$ ipython --no-banner

In [1]: import numpy as np

In [2]: from numpy import linalg as LA

In [3]: np.set_printoptions(suppress=True, linewidth=200)

In [4]: mat = np.array([[4.0, 8.0, 6.0, 5.0, 6.0],
   ...:     [8.0, 67.0, 48.0, 40.0, 48.0],
   ...:     [6.0, 48.0, 39.0, 30.0, 36.0],
   ...:     [5.0, 40.0, 30.0, 28.0, 30.0],
   ...:     [6.0, 48.0, 36.0, 30.0, 39.0]])

In [5]: Y = np.array([[-1, -1], [1, -1]])

In [6]: W2 = np.kron(Y, mat)

In [7]: round(LA.norm(W2, 2), 2), round(float(LA.norm(Y, 2) * LA.norm(mat, 2)), 2)
Out[7]: (np.float64(233.35), 233.35)

In [8]: W2.shape
Out[8]: (10, 10)

In [9]: LA.matrix_rank(W2)
Out[9]: np.int64(10)

In [10]: W2
Out[10]: 
array([[ -4.,  -8.,  -6.,  -5.,  -6.,  -4.,  -8.,  -6.,  -5.,  -6.],
       [ -8., -67., -48., -40., -48.,  -8., -67., -48., -40., -48.],
       [ -6., -48., -39., -30., -36.,  -6., -48., -39., -30., -36.],
       [ -5., -40., -30., -28., -30.,  -5., -40., -30., -28., -30.],
       [ -6., -48., -36., -30., -39.,  -6., -48., -36., -30., -39.],
       [  4.,   8.,   6.,   5.,   6.,  -4.,  -8.,  -6.,  -5.,  -6.],
       [  8.,  67.,  48.,  40.,  48.,  -8., -67., -48., -40., -48.],
       [  6.,  48.,  39.,  30.,  36.,  -6., -48., -39., -30., -36.],
       [  5.,  40.,  30.,  28.,  30.,  -5., -40., -30., -28., -30.],
       [  6.,  48.,  36.,  30.,  39.,  -6., -48., -36., -30., -39.]])

In [11]: X = np.array([[2, 0, 0, 1], [0, -2, 5, 0], [0, 5, -2, -3], [1, 0, -3, 0]])

In [12]: round(float(LA.eigvals(X).sum().real), 2)
Out[12]: -2.0

In [13]: round(float(LA.det(2 * X)), 2), round(LA.det(X), 2)
Out[13]: (912.0, np.float64(57.0))

In [14]: np.einsum("ij,ji->", X, X)
Out[14]: np.int64(82)

In [15]: np.einsum("ii->", X)
Out[15]: np.int64(-2)

In [16]: np.round(LA.eigvals(X), 2)
Out[16]: array([-7.63, -0.81,  2.14,  4.3 ])

In [17]: print(np.kron(np.eye(2, dtype=int), X))
[[ 2  0  0  1  0  0  0  0]
 [ 0 -2  5  0  0  0  0  0]
 [ 0  5 -2 -3  0  0  0  0]
 [ 1  0 -3  0  0  0  0  0]
 [ 0  0  0  0  2  0  0  1]
 [ 0  0  0  0  0 -2  5  0]
 [ 0  0  0  0  0  5 -2 -3]
 [ 0  0  0  0  1  0 -3  0]]

In [18]: np.round(LA.det(X[::-1]), 2)
Out[18]: np.float64(57.0)

In [19]: w, vecs = LA.eigh(X)

In [20]: print(np.round(vecs.T @ X @ vecs, 2) + 0)
[[-7.63  0.    0.    0.  ]
 [ 0.   -0.81  0.    0.  ]
 [ 0.    0.    2.14  0.  ]
 [ 0.    0.    0.    4.3 ]]

In [21]: (w > 1e-8).sum(), (w < -1e-8).sum()
Out[21]: (np.int64(2), np.int64(2))

In [22]: np.round(LA.eigvalsh(X @ X), 2)
Out[22]: array([ 0.66,  4.6 , 18.48, 58.27])

In [23]: print(w.round(2))
[-7.63 -0.81  2.14  4.3 ]

In [24]: np.round(vecs.T @ vecs, 2) + 0
Out[24]: 
array([[1., 0., 0., 0.],
       [0., 1., 0., 0.],
       [0., 0., 1., 0.],
       [0., 0., 0., 1.]])

In [25]: w, vecs = LA.eig(X)

In [26]: np.round(X @ vecs[:, 0] - w[0] * vecs[:, 0], 2) + 0
Out[26]: array([0., 0., 0., 0.])

In [27]: np.round(np.prod(w), 2)
Out[27]: np.float64(57.0)

In [28]: print(np.round(np.sort(LA.eigvals(X @ X)), 2))
[ 0.66  4.6  18.48 58.27]

In [29]: w.round(2)
Out[29]: array([-7.63, -0.81,  2.14,  4.3 ])

In [30]: np.round(np.sort(LA.eigvals(X.T)), 2)
Out[30]: array([-7.63, -0.81,  2.14,  4.3 ])

In [31]: F = np.arange(27).reshape(3, 9) + -1

In [32]: F
Out[32]: 
array([[-1,  0,  1,  2,  3,  4,  5,  6,  7],
       [ 8,  9, 10, 11, 12, 13, 14, 15, 16],
       [17, 18, 19, 20, 21, 22, 23, 24, 25]])

In [33]: Y = F / LA.norm(F, axis=1, keepdims=True)

In [34]: C2 = Y @ Y.T

In [35]: (C2 - 2 * np.eye(3)).round(6).argmax(axis=1)
Out[35]: array([1, 2, 1])

In [36]: print(np.round(np.degrees(np.arccos(np.clip(C2[1, 2], -1, 1))), 2))
5.13

In [37]: U, sv, Vh = LA.svd(F)

In [38]: vecs = Vh[:(sv > 1e-8).sum()]

In [39]: rng = np.random.default_rng(3802)

In [40]: x0 = F[1] + 5 * F[2] + rng.integers(2) * np.eye(9)[0]

In [41]: x0
Out[41]: array([ 93.,  99., 105., 111., 117., 123., 129., 135., 141.])

In [42]: np.round(LA.norm(x0 - vecs.T @ vecs @ x0), 2)
Out[42]: np.float64(0.0)

In [43]: print(LA.matrix_rank(np.vstack([F, x0])))
2

In [44]: LA.matrix_rank(F, rtol=0.1)
Out[44]: np.int64(1)

In [45]: np.argsort(-LA.norm(F, axis=0).round(6), kind="stable")[:3]
Out[45]: array([8, 7, 6])

In [46]: m1 = np.load("x.npy")

In [47]: print(m1)
[[6 0 3 1 1 1 3]
 [6 1 3 0 2 0 2]
 [0 3 0 3 1 3 2]
 [6 1 3 0 0 3 0]]

In [48]: Y = m1 / np.sqrt((m1 ** 2).mean(axis=1, keepdims=True))

In [49]: LA.matrix_rank(Y) == LA.matrix_rank(m1)
Out[49]: np.True_

In [50]: Y[2].round(2)
Out[50]: array([0.  , 1.4 , 0.  , 1.4 , 0.47, 1.4 , 0.94])

In [51]: np.round(LA.norm(Y, axis=1), 2)
Out[51]: array([2.65, 2.65, 2.65, 2.65])

In [52]: LA.matrix_rank(m1 - m1.mean(axis=1, keepdims=True))
Out[52]: np.int64(4)

In [53]: x0 = np.array([-1, 2, 1, -2, -2, 2, 1])

In [54]: m1 * x0
Out[54]: 
array([[-6,  0,  3, -2, -2,  2,  3],
       [-6,  2,  3,  0, -4,  0,  2],
       [ 0,  6,  0, -6, -2,  6,  2],
       [-6,  2,  3,  0,  0,  6,  0]])

In [55]: x0 @ m1
---------------------------------------------------------------------------
ValueError                                Traceback (most recent call last)
Cell In[55], line 1
----> 1 x0 @ m1

ValueError: matmul: Input operand 1 has a mismatch in its core dimension 0, with gufunc signature (n?,k),(k,m?)->(n?,m?) (size 4 is different from 7)

In [56]: m1 @ np.ones(7)
Out[56]: array([15., 14., 12., 13.])

In [57]: (m1 * x0).sum(axis=1)
Out[57]: array([-2, -3,  6,  5])

In [58]: np.sign((m1 @ x0).round(6))
Out[58]: array([-1, -1,  1,  1])

In [59]: LA.norm(m1 @ x0) <= LA.norm(m1, 2) * LA.norm(x0) + 1e-9
Out[59]: np.True_

In [60]: U, sv, Vh = LA.svd(m1, full_matrices=False)

In [61]: np.round(sv / sv[0], 2)
Out[61]: array([1.  , 0.43, 0.25, 0.12])

In [62]: np.round(np.abs(Vh[0]), 2)
Out[62]: array([0.82, 0.13, 0.41, 0.08, 0.15, 0.22, 0.26])

In [63]: np.abs(U[:, 0]).round(6).argmax()
Out[63]: np.int64(0)

In [64]: print(np.round(np.sqrt((sv ** 2).sum()), 2), np.round(LA.norm(m1), 2))
14.07 14.07

In [65]: np.round(U.T @ m1 @ Vh.T, 2) + 0
Out[65]: 
array([[12.51,  0.  ,  0.  ,  0.  ],
       [ 0.  ,  5.41,  0.  ,  0.  ],
       [ 0.  ,  0.  ,  3.17,  0.  ],
       [ 0.  ,  0.  ,  0.  ,  1.49]])

In [66]: np.round(Vh @ Vh.T, 2) + 0
Out[66]: 
array([[1., 0., 0., 0.],
       [0., 1., 0., 0.],
       [0., 0., 1., 0.],
       [0., 0., 0., 1.]])

In [67]: np.round(np.cumsum(sv ** 2) / np.sum(sv ** 2), 2)
Out[67]: array([0.79, 0.94, 0.99, 1.  ])

In [68]: np.round(LA.eigvalsh(X).min(), 2)
Out[68]: np.float64(-7.63)

In [69]: np.round(LA.norm(m1, axis=0), 2)
Out[69]: array([10.39,  3.32,  5.2 ,  3.16,  2.45,  4.36,  4.12])

In [70]: round(float(LA.norm(m1) ** 2 / LA.norm(m1, 2) ** 2), 2)
Out[70]: 1.26

In [71]: print(np.round(LA.norm(m1, "nuc"), 2))
22.57

In [72]: round(float(LA.norm(m1[0], 1)), 2), np.round(LA.norm(m1[0], np.inf), 2)
Out[72]: (15.0, np.float64(6.0))

In [73]: m1[0] @ m1[2]
Out[73]: np.int64(13)

In [74]: round(LA.norm(m1, 1), 2), round(float(LA.norm(m1, np.inf)), 2)
Out[74]: (np.float64(18.0), 15.0)

In [75]: np.round(LA.norm(m1, axis=1), 2)
Out[75]: array([7.55, 7.35, 5.66, 7.42])

In [76]: arr = np.load("arr.npy")

In [77]: arr
Out[77]: 
array([[-2, -2, -2, -2],
       [-2, -4, -4, -4],
       [-2, -4, -6, -6],
       [-2, -4, -6, -8]])

In [78]: # symmetric

In [79]: Y = LA.inv(arr)

In [80]: np.round(LA.det(arr) * Y, 2)
Out[80]: 
array([[-16.,   8.,  -0.,  -0.],
       [  8., -16.,   8.,  -0.],
       [ -0.,   8., -16.,   8.],
       [ -0.,  -0.,   8.,  -8.]])

In [81]: round(LA.slogdet(arr)[0], 2)
Out[81]: np.float64(1.0)

In [82]: print(np.round(LA.inv(Y), 2))
[[-2. -2. -2. -2.]
 [-2. -4. -4. -4.]
 [-2. -4. -6. -6.]
 [-2. -4. -6. -8.]]

In [83]: print(np.allclose(Y, arr.T))
False

In [84]: round(LA.cond(arr), 2)
Out[84]: np.float64(29.28)

In [85]: print(Y)
[[-1.   0.5 -0.  -0. ]
 [ 0.5 -1.   0.5 -0. ]
 [-0.   0.5 -1.   0.5]
 [-0.  -0.   0.5 -0.5]]

In [86]: arr @ Y
Out[86]: 
array([[1., 0., 0., 0.],
       [0., 1., 0., 0.],
       [0., 0., 1., 0.],
       [0., 0., 0., 1.]])

In [87]: K = np.load("out2.npy")

In [88]: K
Out[88]: 
array([[3, 0, 3, 6],
       [3, 3, 2, 6],
       [4, 6, 2, 8]])

In [89]: # rows and columns are dependent

In [90]: U, sv, Vh = LA.svd(K)

In [91]: vecs = Vh[:(sv > 1e-8).sum()]

In [92]: x0 = K[0] + -1 * K[1] + rng.integers(2) * np.eye(4)[1]

In [93]: print(x0)
[ 0. -3.  1.  0.]

In [94]: round(float(LA.norm(x0 - vecs.T @ vecs @ x0)), 2)
Out[94]: 0.0

In [95]: np.round(vecs.T @ vecs, 2)
Out[95]: 
array([[ 0.17,  0.05,  0.15,  0.34],
       [ 0.05,  0.92, -0.25,  0.1 ],
       [ 0.15, -0.25,  0.24,  0.31],
       [ 0.34,  0.1 ,  0.31,  0.68]])

In [96]: r = LA.matrix_rank(K)

In [97]: r
Out[97]: np.int64(2)

In [98]: ns = LA.svd(K)[2][r:].T

In [99]: LA.matrix_rank(K.T @ K), LA.matrix_rank(K @ K.T)
Out[99]: (np.int64(2), np.int64(2))

In [100]: Y = F / np.sqrt((F ** 2).mean(axis=1, keepdims=True))

In [101]: np.round(LA.norm(Y, axis=1), 2)
Out[101]: array([3., 3., 3.])

In [102]: LA.matrix_rank(Y) == LA.matrix_rank(F)
Out[102]: np.True_

In [103]: print(np.abs(np.diag(LA.qr(K)[1])) > 1e-9)
[ True  True False]

In [104]: try:
     ...:     LA.inv(K)
     ...: except LA.LinAlgError as e:
     ...:     print("failed:", e)
     ...: 
failed: Last 2 dimensions of the array must be square

In [105]: np.round(K @ LA.pinv(K) @ K, 2) + 0
Out[105]: 
array([[3., 0., 3., 6.],
       [3., 3., 2., 6.],
       [4., 6., 2., 8.]])

In [106]: LA.lstsq(K[:-1].T, K[-1])[2]
Out[106]: np.int32(2)

In [107]: data = np.loadtxt("sample10.csv", delimiter=",")

In [108]: data
Out[108]: 
array([[  0.,   5.,   0.,   0.,   0., -10.,  -3.,   7.,  -1.,   5.],
       [  5.,  -8.,  -2.,   2.,  10.,   0.,  -7.,  -5.,  10.,   6.],
       [  0.,  -2.,  10.,   0.,  -3.,   1.,  -2.,  -2.,  -2.,   1.],
       [  0.,   2.,   0.,   4.,  -1.,   4.,   5.,   2.,  -2.,   1.],
       [  0.,  10.,  -3.,  -1.,  -2.,  -5.,   3.,   5.,  -7.,   2.],
       [-10.,   0.,   1.,   4.,  -5.,   8.,   1.,   8.,   0.,   7.],
       [ -3.,  -7.,  -2.,   5.,   3.,   1.,   2.,   2.,   1.,   2.],
       [  7.,  -5.,  -2.,   2.,   5.,   8.,   2.,   0.,   7.,   2.],
       [ -1.,  10.,  -2.,  -2.,  -7.,   0.,   1.,   7.,  -8.,   4.],
       [  5.,   6.,   1.,   1.,   2.,   7.,   2.,   2.,   4.,   2.]])

In [109]: Y = data + rng.integers(-2, 3, (10, 8)) @ rng.integers(-2, 3, (8, 10))

In [110]: Y
Out[110]: 
array([[ -2.,  -2.,  -5.,  -5.,   6., -15.,   0.,   6.,  -6.,  11.],
       [  6.,   0.,  -1.,   1.,   6.,  -4.,  -6.,   2.,  17.,   3.],
       [  6.,   4.,   9.,   3.,  -8.,  -1.,  -1.,   8.,   1.,  -7.],
       [  1.,   6.,  -2.,  -4.,  -6.,   8.,   2.,  -4.,  -5.,   0.],
       [ -1.,  16.,   1.,   0.,  -6.,  -4.,   2.,   3.,  -3.,  -1.],
       [-10.,  -4.,  -2.,  -3.,  -6.,  11.,   1.,   3., -10.,  10.],
       [ -4.,  -6.,  -6.,  -7.,   0.,  -6.,   5.,   5.,  -2.,   3.],
       [  9.,   1.,  -3.,   8.,   8.,  14.,   3.,   0.,  13.,   7.],
       [ -6.,   9.,  -2., -10.,  -5.,  -4.,  -4.,   6.,  -1.,   8.],
       [  8.,  13.,  -4.,  -1.,   3.,  14.,   0.,   1.,  11.,   7.]])

In [111]: np.round(LA.svd(Y - data, compute_uv=False), 2) + 0
Out[111]: array([28.68, 20.59, 19.07, 16.33, 12.63,  5.78,  2.33,  0.82,  0.  ,  0.  ])

In [112]: np.abs(Y - data).sum(axis=1)
Out[112]: array([45., 37., 45., 37., 27., 36., 38., 36., 37., 40.])

In [113]: LA.matrix_rank(Y - data, tol=1e-8)
Out[113]: np.int64(8)

In [114]: def softmax(z):
     ...:     e = np.exp(z - z.max(axis=-1, keepdims=True))
     ...:     return e / e.sum(axis=-1, keepdims=True)
     ...: 

In [115]: np.round(softmax(Y).sum(axis=1), 2)
Out[115]: array([1., 1., 1., 1., 1., 1., 1., 1., 1., 1.])

In [116]: att = Y @ Y.T / np.sqrt(10)

In [117]: np.round(softmax(att + np.triu(np.full(att.shape, -np.inf), 1)), 2) + 0
Out[117]: 
array([[1.  , 0.  , 0.  , 0.  , 0.  , 0.  , 0.  , 0.  , 0.  , 0.  ],
       [0.  , 1.  , 0.  , 0.  , 0.  , 0.  , 0.  , 0.  , 0.  , 0.  ],
       [0.  , 0.  , 1.  , 0.  , 0.  , 0.  , 0.  , 0.  , 0.  , 0.  ],
       [0.  , 0.  , 0.  , 1.  , 0.  , 0.  , 0.  , 0.  , 0.  , 0.  ],
       [0.  , 0.  , 0.  , 0.  , 1.  , 0.  , 0.  , 0.  , 0.  , 0.  ],
       [0.  , 0.  , 0.  , 0.  , 0.  , 1.  , 0.  , 0.  , 0.  , 0.  ],
       [0.99, 0.  , 0.  , 0.  , 0.  , 0.  , 0.01, 0.  , 0.  , 0.  ],
       [0.  , 0.  , 0.  , 0.  , 0.  , 0.  , 0.  , 1.  , 0.  , 0.  ],
       [0.  , 0.  , 0.  , 0.  , 0.  , 0.  , 0.  , 0.  , 1.  , 0.  ],
       [0.  , 0.  , 0.  , 0.  , 0.  , 0.  , 0.  , 0.  , 0.  , 1.  ]])

In [118]: print(np.round(softmax(att), 2) + 0)
[[1.   0.   0.   0.   0.   0.   0.   0.   0.   0.  ]
 [0.   1.   0.   0.   0.   0.   0.   0.   0.   0.  ]
 [0.   0.   1.   0.   0.   0.   0.   0.   0.   0.  ]
 [0.   0.   0.   1.   0.   0.   0.   0.   0.   0.  ]
 [0.   0.   0.   0.   1.   0.   0.   0.   0.   0.  ]
 [0.   0.   0.   0.   0.   1.   0.   0.   0.   0.  ]
 [0.99 0.   0.   0.   0.   0.   0.01 0.   0.   0.  ]
 [0.   0.   0.   0.   0.   0.   0.   1.   0.   0.  ]
 [0.   0.   0.   0.   0.   0.   0.   0.   1.   0.  ]
 [0.   0.   0.   0.   0.   0.   0.   0.   0.   1.  ]]

In [119]: np.round(softmax(att)[6] @ Y, 2)
Out[119]: array([ -2.02,  -2.05,  -5.01,  -5.02,   5.93, -14.89,   0.06,   5.99,  -5.95,  10.91])

In [120]: print(softmax(att).round(6).argmax(axis=1))
[0 1 2 3 4 5 0 7 8 9]
